% python3 -q
>>> import numpy as np
>>> np.set_printoptions(suppress=True, linewidth=140)
>>> rd = lambda a: np.round(a, 1) + 0
>>> feats = np.load("m.npy")
>>> feats
array([[5., 1., 0.],
       [0., 5., 1.],
       [0., 0., 5.]])
>>> Y = feats / np.sqrt((feats ** 2).mean(axis=1, keepdims=True))
>>> rd(Y[2])
array([0. , 0. , 1.7])
>>> np.linalg.matrix_rank(feats - feats.mean(axis=1, keepdims=True))
np.int64(2)
>>> rd(feats - feats.mean(axis=1, keepdims=True))
array([[ 3. , -1. , -2. ],
       [-2. ,  3. , -1. ],
       [-1.7, -1.7,  3.3]])
>>> np.linalg.matrix_rank(Y) == np.linalg.matrix_rank(feats)
np.True_
>>> rd(np.linalg.norm(Y, axis=1))
array([1.7, 1.7, 1.7])
>>> U, sigma, vt = np.linalg.svd(feats, full_matrices=False)
>>> rd(np.sqrt((sigma ** 2).sum())), rd(np.linalg.norm(feats))
(np.float64(8.8), np.float64(8.8))
>>> rd(np.abs(vt[0]))
array([0.5, 0.7, 0.5])
>>> np.allclose(U * sigma @ vt, feats)
True
>>> rd(vt @ vt.T)
array([[1., 0., 0.],
       [0., 1., 0.],
       [0., 0., 1.]])
>>> (sigma > 1e-8).sum()
np.int64(3)
>>> rd(U.T @ feats @ vt.T)
array([[5.7, 0. , 0. ],
       [0. , 5. , 0. ],
       [0. , 0. , 4.3]])
>>> U.shape, sigma.shape, vt.shape
((3, 3), (3,), (3, 3))
>>> rd(sigma)
array([5.7, 5. , 4.3])
>>> f = np.array([2, -2, 1])
>>> Y = feats + np.outer(f, np.eye(3)[2])
>>> np.linalg.matrix_rank(Y - feats)
np.int64(1)
>>> Y
array([[ 5.,  1.,  2.],
       [ 0.,  5., -1.],
       [ 0.,  0.,  6.]])
>>> np.linalg.matrix_rank(np.linalg.inv(Y) - np.linalg.inv(feats), tol=1e-8)
np.int64(1)
>>> rd(np.linalg.det(2 * feats)), rd(np.linalg.det(feats))
(np.float64(1000.0), np.float64(125.0))
>>> np.kron(np.eye(2, dtype=int), feats)
array([[5., 1., 0., 0., 0., 0.],
       [0., 5., 1., 0., 0., 0.],
       [0., 0., 5., 0., 0., 0.],
       [0., 0., 0., 5., 1., 0.],
       [0., 0., 0., 0., 5., 1.],
       [0., 0., 0., 0., 0., 5.]])
>>> np.poly(feats)
array([   1.,  -15.,   75., -125.])
>>> rng = np.random.default_rng(658)
>>> z = rng.permutation(3)
>>> z
array([2, 1, 0])
>>> Y = feats[z][:, z]
>>> np.diag(Y)
array([5., 5., 5.])
>>> rd(np.linalg.det(Y)), rd(np.linalg.det(feats[z]))
(np.float64(125.0), np.float64(-125.0))
>>> data = np.loadtxt("sample12.csv", delimiter=",")
>>> data
array([[ 23.2, -16.6,  34.8],
       [ 24.5, -14.5,  36.4],
       [ 23.6, -11.7,  36.4],
       [ 24.9, -15.3,  34.8],
       [ 26.2, -14.2,  33.3],
       [ 25.7, -14.5,  35.5],
       [ 26. , -14.4,  35.2],
       [ 24.3, -14.9,  35. ],
       [ 24.7, -15.6,  35.3],
       [ 24.2, -14.1,  34.9],
       [ 24.7, -14.7,  35.9],
       [ 26.3, -15.8,  36.8],
       [ 23.9, -14.4,  34.2],
       [ 25.6, -15.9,  34.1],
       [ 24.3, -16.7,  34.6],
       [ 25.5, -16.2,  35.8],
       [ 25.7, -17.2,  35.3],
       [ 25.8, -13.3,  34.3],
       [ 26.7, -14.7,  33.3],
       [ 26.3, -16.1,  34.9],
       [ 23.8, -14.8,  36.1],
       [ 24.3, -15.4,  34.8],
       [ 26.1, -16.6,  33.5],
       [ 26. , -15.6,  32.7],
       [ 26.1, -14.3,  34.3],
       [ 25.1, -14.8,  33.5],
       [ 25.7, -12.8,  35.9],
       [ 23.7, -14.4,  35.4],
       [ 25. , -15.9,  34.4],
       [ 25.3, -14.3,  34.3]])
>>> d = np.linalg.norm(data[:, None] - data[None], axis=-1)
>>> rd(d[:5, :5])
array([[0. , 2.9, 5.2, 2.1, 4.1],
       [2.9, 0. , 2.9, 1.8, 3.5],
       [5.2, 2.9, 0. , 4.1, 4.8],
       [2.1, 1.8, 4.1, 0. , 2.3],
       [4.1, 3.5, 4.8, 2.3, 0. ]])
>>> np.unravel_index(d.round(6).argmax(), d.shape)
(np.int64(2), np.int64(22))
>>> np.linalg.matrix_rank(d ** 2)
np.int64(5)
>>> (d + 1e9 * np.eye(30)).round(6).argmin(axis=1)
array([14, 10, 26, 21, 18,  6,  5, 21,  3, 27,  1, 15,  9, 28, 28,  8, 15, 24,  4, 13, 27,  7, 13, 22, 29, 29, 17,  9, 13, 24])
>>> d.shape
(30, 30)
>>> np.flatnonzero(d[4] < d.mean() / 2)
array([ 4, 18, 24])
>>> F = np.loadtxt("case11.csv", delimiter=",")
>>> F
array([[ -2. ,   4. ,  -7.9],
       [  3.1,   4. ,   7.8],
       [  1.1,   4. ,  -6.5],
       [ -4.1,   4. ,  -6.1],
       [ -1.9,   4. ,  -1.8],
       [  5.1,   4. ,   8.1],
       [  0.3,   4. ,  -8.3],
       [ -5.1,   4. , -12.7],
       [ -4. ,   4. , -11.4],
       [ -3.1,   4. ,  -5.4],
       [ -1.9,   4. ,  -5.1],
       [ -1.2,   4. ,  -7.4],
       [  2.5,   4. ,   3.9],
       [  0.5,   4. ,  -4.5],
       [  3.9,   4. ,   3. ],
       [  2.9,   4. ,   2.6],
       [  3.2,   4. ,   1.2],
       [ -4.5,   4. ,  -9.6],
       [ -2.5,   4. ,   1.1],
       [  9.2,   4. ,  12. ],
       [ -0.1,   4. ,  -3.7],
       [  0.7,   4. ,   2.2],
       [ -2.9,   4. , -11.5],
       [  4.3,   4. ,  -2.4],
       [  1. ,   4. ,  -1.6],
       [  5.7,   4. ,   6.4],
       [ -3. ,   4. ,   0.2]])
>>> P = F @ np.linalg.solve(F.T @ F, F.T)
>>> np.linalg.matrix_rank(np.eye(27) - P)
np.int64(24)
>>> rd(np.diag(P))
array([0.1, 0.2, 0.1, 0.1, 0.1, 0.1, 0.1, 0.1, 0.1, 0.1, 0.1, 0.1, 0.1, 0.1, 0.1, 0.1, 0.1, 0.1, 0.2, 0.3, 0. , 0.1, 0.1, 0.2, 0. , 0.1,
       0.2])
>>> rd(P @ F[:, 1])
array([4., 4., 4., 4., 4., 4., 4., 4., 4., 4., 4., 4., 4., 4., 4., 4., 4., 4., 4., 4., 4., 4., 4., 4., 4., 4., 4.])
>>> E = np.load("test17.npy")
>>> E
array([[ -5.3, -11.5,  -2.8,  -3.9,  -6.6],
       [ -1.8,  -3.6,   0.8,   0.2,  -2.1],
       [  1.3,   1.3,   2.7,  -0.2,   1.5],
       [ -2.6,  -1. ,   1.8,   0.3,  -0.7],
       [  2. ,  -4.1,   4.1,   0.5,  -0.2],
       [  0.2,  -4.6,   2.4,  -2.4,  -5.7],
       [  0.5,   1.8,   2.2,   3.3,   2.3],
       [ -0.2,   4.6,  -1.9,   0.9,   3.1],
       [  2.5,  -2.3,  -0.7,  -2.7,  -0.5],
       [  0.5,   0.2,   0.9,  -0.7,  -2.5],
       [  1.9,   3.6,  -0.1,  -1.7,   1.1],
       [ -1.8,  -0.9,  -0.5,   2.6,   1.1]])
>>> vec = np.array([-2, 1, 2, -3, 0])
>>> y = E @ vec
>>> rd(np.linalg.lstsq(E, y)[0])
array([-2.,  1.,  2., -3.,  0.])
>>> rd(y)
array([ 5.2,  1. ,  4.7,  6.9, -1.4,  7. , -4.7, -1.5, -0.6,  3.1,  4.7, -6.1])
>>> y = y + 0.3 * rng.normal(size=12)
>>> rd(y)
array([ 5.2,  0.7,  4.8,  6.5, -1. ,  6.5, -5. , -1.7, -1.3,  2.6,  4.3, -5.7])
>>> c, *_ = np.linalg.lstsq(E, y)
>>> rd(c)
array([-2. ,  0.9,  2. , -2.9,  0.1])
>>> [round(float(np.linalg.norm(np.linalg.solve(E.T @ E + lam * np.eye(5), E.T @ y))), 2) for lam in (0, 1, 10, 100)]
[4.12, 3.61, 1.92, 0.54]
>>> f = np.array([1, -2])
>>> np.polyval(f, E[9])
array([-1.5, -1.8, -1.1, -2.7, -4.5])
>>> rd(np.array([np.convolve(row, f, "same") for row in E]))
array([[ -5.3,  -0.9,  20.2,   1.7,   1.2],
       [ -1.8,   0. ,   8. ,  -1.4,  -2.5],
       [  1.3,  -1.3,   0.1,  -5.6,   1.9],
       [ -2.6,   4.2,   3.8,  -3.3,  -1.3],
       [  2. ,  -8.1,  12.3,  -7.7,  -1.2],
       [  0.2,  -5. ,  11.6,  -7.2,  -0.9],
       [  0.5,   0.8,  -1.4,  -1.1,  -4.3],
       [ -0.2,   5. , -11.1,   4.7,   1.3],
       [  2.5,  -7.3,   3.9,  -1.3,   4.9],
       [  0.5,  -0.8,   0.5,  -2.5,  -1.1],
       [  1.9,  -0.2,  -7.3,  -1.5,   4.5],
       [ -1.8,   2.7,   1.3,   3.6,  -4.1]])
>>> Y = np.array([[-5, -9, 9], [8, -5, 1], [0, -1, -7], [8, 4, -2], [9, -8, 5]])
>>> np.vstack([E, Y.T]).shape
(15, 5)
>>> np.linalg.matrix_rank(E @ Y)
np.int64(3)
>>> Xc = E - E.mean(axis=0)
>>> U, sigma, vt = np.linalg.svd(Xc, full_matrices=False)
>>> (np.sign(U[:, 0]) == np.sign(U[0, 0])).astype(int)
array([1, 1, 0, 1, 1, 1, 0, 0, 1, 0, 0, 0])
>>> rd(Xc.mean(axis=0))
array([0., 0., 0., 0., 0.])
>>> rd(np.abs(vt[-1]))
array([0.5, 0. , 0.4, 0.6, 0.5])
>>> np.linalg.matrix_rank(Xc)
np.int64(5)
>>> np.abs(U[:, 0]).argmax()
np.int64(0)
>>> rd((sigma ** 2).sum() ** 2 / (sigma ** 4).sum())
np.float64(1.8)
>>> m1 = np.array([[-2, 0, -1], [0, 2, 2], [0, 0, 3]])
>>> vec = np.array([1, 1, 1])
>>> np.linalg.norm(m1 @ vec) <= np.linalg.norm(m1, 2) * np.linalg.norm(vec) + 1e-9
np.True_
>>> np.einsum("ij,j->i", m1, vec)
array([-3,  4,  3])
>>> m1 @ np.eye(3)[0]
array([-2.,  0.,  0.])
>>> (m1 @ vec).argmax()
np.int64(1)
>>> def softmax(z):
...     e = np.exp(z - z.max(axis=-1, keepdims=True))
...     return e / e.sum(axis=-1, keepdims=True)
... 
>>> rd(softmax(F[5]))
array([0. , 0. , 0.9])
>>> rd(softmax(F).sum(axis=1))
array([1., 1., 1., 1., 1., 1., 1., 1., 1., 1., 1., 1., 1., 1., 1., 1., 1., 1., 1., 1., 1., 1., 1., 1., 1., 1., 1.])
>>> scores = F @ F.T / np.sqrt(3)
>>> rd(softmax(scores)[5] @ F)
array([ 9.2,  4. , 12. ])
>>> Y = np.array([[-3, 3], [-2, 3]])
>>> cent = np.kron(Y, m1)
>>> cent
array([[ 6,  0,  3, -6,  0, -3],
       [ 0, -6, -6,  0,  6,  6],
       [ 0,  0, -9,  0,  0,  9],
       [ 4,  0,  2, -6,  0, -3],
       [ 0, -4, -4,  0,  6,  6],
       [ 0,  0, -6,  0,  0,  9]])
>>> np.linalg.matrix_rank(cent)
np.int64(6)
>>> f = np.array([3, 8, 3, 1])
>>> X = np.outer(rng.normal(size=18), f) + 0.1 * rng.normal(size=(18, 4))
>>> rd(X)
array([[  3.7,  10.3,   3.6,   1.2],
       [  1.2,   3.1,   1. ,   0.5],
       [  2.7,   7.5,   2.9,   0.9],
       [ -1.1,  -3.1,  -1.2,  -0.4],
       [ -0.3,  -1.3,  -0.5,  -0.1],
       [  2. ,   5.7,   2.2,   0.8],
       [ -3.8,  -9.6,  -3.7,  -1.3],
       [  0.6,   1.9,   0.7,   0.3],
       [  1.2,   3.2,   1.3,   0.5],
       [  0.3,   0.3,   0.3,   0. ],
       [ -1.8,  -4.5,  -1.7,  -0.6],
       [  3.5,   9.5,   3.6,   1.3],
       [  2.4,   6.1,   2.4,   0.6],
       [ -5.5, -15.3,  -5.7,  -1.7],
       [  0.5,   0.8,   0.4,   0. ],
       [  0.7,   2. ,   0.6,   0.3],
       [  0.9,   2.5,   1. ,   0.3],
       [ -0.8,  -2.2,  -0.8,  -0.2]])
>>> gram = np.cov(X, rowvar=False)
>>> np.argwhere(np.triu(np.abs(np.corrcoef(X.T)) > 0.8, 1))
array([[0, 1],
       [0, 2],
       [0, 3],
       [1, 2],
       [1, 3],
       [2, 3]])
>>> rd(np.linalg.eigvalsh(gram)[::-1])
array([53.4,  0. ,  0. ,  0. ])
>>> cent = X[[8, 7]].astype(float)
>>> for _ in range(7):
...     z = np.linalg.norm(X[:, None] - cent, axis=-1).argmin(axis=1)
...     cent = np.array([X[z == j].mean(axis=0) for j in range(2)])
... 
>>> z
array([0, 0, 0, 1, 1, 0, 1, 0, 0, 0, 1, 0, 0, 1, 0, 0, 0, 1])
>>> rd(cent)
array([[ 1.6,  4.4,  1.7,  0.6],
       [-2.2, -6. , -2.3, -0.7]])
>>> rd(cent[1] - cent[0])
array([ -3.8, -10.4,  -3.9,  -1.3])
>>> np.abs(cent[1] - cent[0]).argmax()
np.int64(1)
>>> W0 = np.array([[18.0, 4.0, 0.0, 4.0],
...     [4.0, 3.0, 0.0, 1.0],
...     [0.0, 0.0, 2.0, 0.0],
...     [4.0, 1.0, 0.0, 3.0]])
>>> Y = np.c_[F[:, :2] @ np.array([[2, -2], [-2, 3]]), np.array([-1, -1, 2, 2, 2, 2, -1, 0, 1, 2, 2, 2, 1, 1, -1, -1, 2, -2, 1, -1, 2, -1, -1, -2, 2, 1, -2])]
>>> rd(Y)
array([[-12. ,  16. ,  -1. ],
       [ -1.8,   5.8,  -1. ],
       [ -5.8,   9.8,   2. ],
       [-16.2,  20.2,   2. ],
       [-11.8,  15.8,   2. ],
       [  2.2,   1.8,   2. ],
       [ -7.4,  11.4,  -1. ],
       [-18.2,  22.2,   0. ],
       [-16. ,  20. ,   1. ],
       [-14.2,  18.2,   2. ],
       [-11.8,  15.8,   2. ],
       [-10.4,  14.4,   2. ],
       [ -3. ,   7. ,   1. ],
       [ -7. ,  11. ,   1. ],
       [ -0.2,   4.2,  -1. ],
       [ -2.2,   6.2,  -1. ],
       [ -1.6,   5.6,   2. ],
       [-17. ,  21. ,  -2. ],
       [-13. ,  17. ,   1. ],
       [ 10.4,  -6.4,  -1. ],
       [ -8.2,  12.2,   2. ],
       [ -6.6,  10.6,  -1. ],
       [-13.8,  17.8,  -1. ],
       [  0.6,   3.4,  -2. ],
       [ -6. ,  10. ,   2. ],
       [  3.4,   0.6,   1. ],
       [-14. ,  18. ,  -2. ]])
>>> rd(np.linalg.norm(Y - F @ np.linalg.lstsq(F, Y)[0], axis=0))
array([0. , 0. , 7.7])
>>> np.linalg.matrix_rank(np.c_[F, Y])
np.int64(4)
>>> gram = np.cov(E, rowvar=False)
>>> rd(np.corrcoef(E[:, 1], E[:, 0])[0, 1])
np.float64(0.6)
>>> np.argwhere(np.triu(np.abs(np.corrcoef(E.T)) > 0.8, 1))
array([[1, 4]])
>>> Y = np.linalg.inv(W0)
>>> rd(np.linalg.det(W0) * np.linalg.det(Y))
np.float64(1.0)
>>> (np.abs(Y) > 1e-9).astype(int)
array([[1, 1, 0, 1],
       [1, 1, 0, 1],
       [0, 0, 1, 0],
       [1, 1, 0, 1]])
>>> rd(Y)
array([[ 0.1, -0.1,  0. , -0.1],
       [-0.1,  0.5,  0. ,  0. ],
       [ 0. ,  0. ,  0.5,  0. ],
       [-0.1,  0. ,  0. ,  0.5]])
>>> Q = W0.astype(float).copy()
>>> for j in range(4):
...     Q[:, j] -= Q[:, :j] @ (Q[:, :j].T @ Q[:, j])
...     Q[:, j] /= np.linalg.norm(Q[:, j])
... 
>>> rd(Q.T @ W0)
array([[18.9,  4.7,  0. ,  4.7],
       [ 0. ,  2.1,  0. ,  0.1],
       [ 0. ,  0. ,  2. ,  0. ],
       [ 0. ,  0. ,  0. ,  2.1]])
>>> rd(Q.T @ Q)
array([[1., 0., 0., 0.],
       [0., 1., 0., 0.],
       [0., 0., 1., 0.],
       [0., 0., 0., 1.]])
>>> rd(np.sort(np.linalg.eigvals(W0).real))
array([ 2.,  2.,  2., 20.])
>>> rd(np.linalg.det(W0))
np.float64(160.0)
>>> np.flatnonzero(np.linalg.matrix_power((W0 != 0) + (W0.T != 0) + np.eye(4), 4)[1])
array([0, 1, 3])
>>> W0 @ W0
array([[356.,  88.,   0.,  88.],
       [ 88.,  26.,   0.,  22.],
       [  0.,   0.,   4.,   0.],
       [ 88.,  22.,   0.,  26.]])
>>> z = rng.integers(0, 2, 5)
>>> A = np.array([[8, 4, 0, 6, 8],
...     [4, 6, 1, 2, 3],
...     [6, 5, 9, 8, 0],
...     [7, 3, 6, 0, 0],
...     [3, 2, 0, 3, 9]]) * (z[:, None] == z)
>>> A
array([[8, 4, 0, 6, 0],
       [4, 6, 0, 2, 0],
       [0, 0, 9, 0, 0],
       [7, 3, 0, 0, 0],
       [0, 0, 0, 0, 9]])
>>> Y = A / np.linalg.norm(A, axis=1, keepdims=True)
>>> gram = Y @ Y.T
>>> np.argwhere(np.triu(np.abs(gram) > 0.95, 1))
array([], shape=(0, 2), dtype=int64)
